% ipython --no-banner

In [1]: import numpy as np

In [2]: from numpy import linalg as LA

In [3]: np.set_printoptions(precision=2, suppress=True, linewidth=200, floatmode="fixed")

In [4]: X = np.loadtxt("test13.csv", delimiter=",")

In [5]: X
Out[5]: 
array([[ 1.00,  0.00,  0.00,  0.00,  0.00,  0.00,  0.00,  0.00,  0.00,  0.00],
       [ 0.00,  1.00,  0.00,  0.00,  0.00,  0.00,  0.00,  0.00,  0.00,  0.00],
       [ 0.00,  0.00,  1.00,  0.00,  0.00,  0.00,  0.00,  0.00,  0.00,  0.00],
       [ 0.00,  0.00,  0.00,  1.00,  0.00,  0.00,  0.00,  0.00,  0.00,  0.00],
       [ 0.00,  0.00,  0.00,  0.00,  1.00,  0.00,  0.00,  0.00,  0.00,  0.00],
       [ 0.00,  0.00,  0.00,  0.00,  0.00,  1.00,  0.00,  0.00,  0.00,  0.00],
       [ 0.00,  0.00,  0.00,  0.00,  0.00,  0.00,  0.87,  0.50,  0.00,  0.00],
       [ 0.00,  0.00,  0.00,  0.00,  0.00,  0.00, -0.50,  0.87,  0.00,  0.00],
       [ 0.00,  0.00,  0.00,  0.00,  0.00,  0.00,  0.00,  0.00,  1.00,  0.00],
       [ 0.00,  0.00,  0.00,  0.00,  0.00,  0.00,  0.00,  0.00,  0.00,  1.00]])

In [6]: x0 = np.array([3, -7, -3, 4, -2, 3, 8, -5, 1, 3])

In [7]: X @ np.eye(10)[7]
Out[7]: array([0.00, 0.00, 0.00, 0.00, 0.00, 0.00, 0.50, 0.87, 0.00, 0.00])

In [8]: X @ x0
Out[8]: array([ 3.00, -7.00, -3.00,  4.00, -2.00,  3.00,  4.43, -8.33,  1.00,  3.00])

In [9]: x0 = np.array([1, 2, 2, 0, -1, 5, -4, -2, 2, 3])

In [10]: a = np.maximum(X @ x0, 0)

In [11]: np.maximum(X @ (3 * x0), 0)
Out[11]: array([ 3.00,  6.00,  6.00,  0.00,  0.00, 15.00,  0.00,  0.80,  6.00,  9.00])

In [12]: np.tanh(X @ x0)
Out[12]: array([ 0.76,  0.96,  0.96,  0.00, -0.76,  1.00, -1.00,  0.26,  0.96,  1.00])

In [13]: np.flatnonzero(a > 1e-9)
Out[13]: array([0, 1, 2, 5, 7, 8, 9])

In [14]: a
Out[14]: array([1.00, 2.00, 2.00, 0.00, 0.00, 5.00, 0.00, 0.27, 2.00, 3.00])

In [15]: M = np.loadtxt("arr.csv", delimiter=",")

In [16]: M
Out[16]: 
array([[-0.12, -0.35, -0.05,  0.67,  0.30,  0.55,  0.05,  0.16],
       [ 0.04, -0.12, -0.27,  0.03, -0.46,  0.07,  0.83, -0.06],
       [ 0.43,  0.23, -0.48, -0.17, -0.13,  0.57, -0.28, -0.28],
       [-0.43, -0.23, -0.36, -0.28,  0.50, -0.06,  0.13, -0.54],
       [-0.55,  0.52, -0.14, -0.25,  0.06,  0.31,  0.10,  0.49],
       [-0.23,  0.14, -0.60,  0.47, -0.26, -0.44, -0.29,  0.03],
       [-0.43, -0.49,  0.11, -0.23, -0.57,  0.24, -0.35, -0.05],
       [ 0.27, -0.48, -0.40, -0.34,  0.18, -0.14, -0.05,  0.60]])

In [17]: A2 = np.inv(M)
AttributeError: module 'numpy' has no attribute 'inv'


In [18]: A2 = LA.inv(M)

In [19]: np.allclose(A2, M.T)
Out[19]: True

In [20]: A2
Out[20]: 
array([[-0.12,  0.04,  0.43, -0.43, -0.55, -0.23, -0.43,  0.27],
       [-0.35, -0.12,  0.23, -0.23,  0.52,  0.14, -0.49, -0.48],
       [-0.05, -0.27, -0.48, -0.36, -0.14, -0.60,  0.11, -0.40],
       [ 0.67,  0.03, -0.17, -0.28, -0.25,  0.47, -0.23, -0.34],
       [ 0.30, -0.46, -0.13,  0.50,  0.06, -0.26, -0.57,  0.18],
       [ 0.55,  0.07,  0.57, -0.06,  0.31, -0.44,  0.24, -0.14],
       [ 0.05,  0.83, -0.28,  0.13,  0.10, -0.29, -0.35, -0.05],
       [ 0.16, -0.06, -0.28, -0.54,  0.49,  0.03, -0.05,  0.60]])

In [21]: (np.abs(A2) > 1e-9).astype(int)
Out[21]: 
array([[1, 1, 1, 1, 1, 1, 1, 1],
       [1, 1, 1, 1, 1, 1, 1, 1],
       [1, 1, 1, 1, 1, 1, 1, 1],
       [1, 1, 1, 1, 1, 1, 1, 1],
       [1, 1, 1, 1, 1, 1, 1, 1],
       [1, 1, 1, 1, 1, 1, 1, 1],
       [1, 1, 1, 1, 1, 1, 1, 1],
       [1, 1, 1, 1, 1, 1, 1, 1]])

In [22]: LA.det(M) * A2
Out[22]: 
array([[ 0.12, -0.04, -0.43,  0.43,  0.55,  0.23,  0.43, -0.27],
       [ 0.35,  0.12, -0.23,  0.23, -0.52, -0.14,  0.49,  0.48],
       [ 0.05,  0.27,  0.48,  0.36,  0.14,  0.60, -0.11,  0.40],
       [-0.67, -0.03,  0.17,  0.28,  0.25, -0.47,  0.23,  0.34],
       [-0.30,  0.46,  0.13, -0.50, -0.06,  0.26,  0.57, -0.18],
       [-0.55, -0.07, -0.57,  0.06, -0.31,  0.44, -0.24,  0.14],
       [-0.05, -0.83,  0.28, -0.13, -0.10,  0.29,  0.35,  0.05],
       [-0.16,  0.06,  0.28,  0.54, -0.49, -0.03,  0.05, -0.60]])

In [23]: np.round(LA.det(M) * LA.det(A2), 2)
Out[23]: np.float64(1.0)

In [24]: round(float(LA.cond(M)), 2)
Out[24]: 1.0
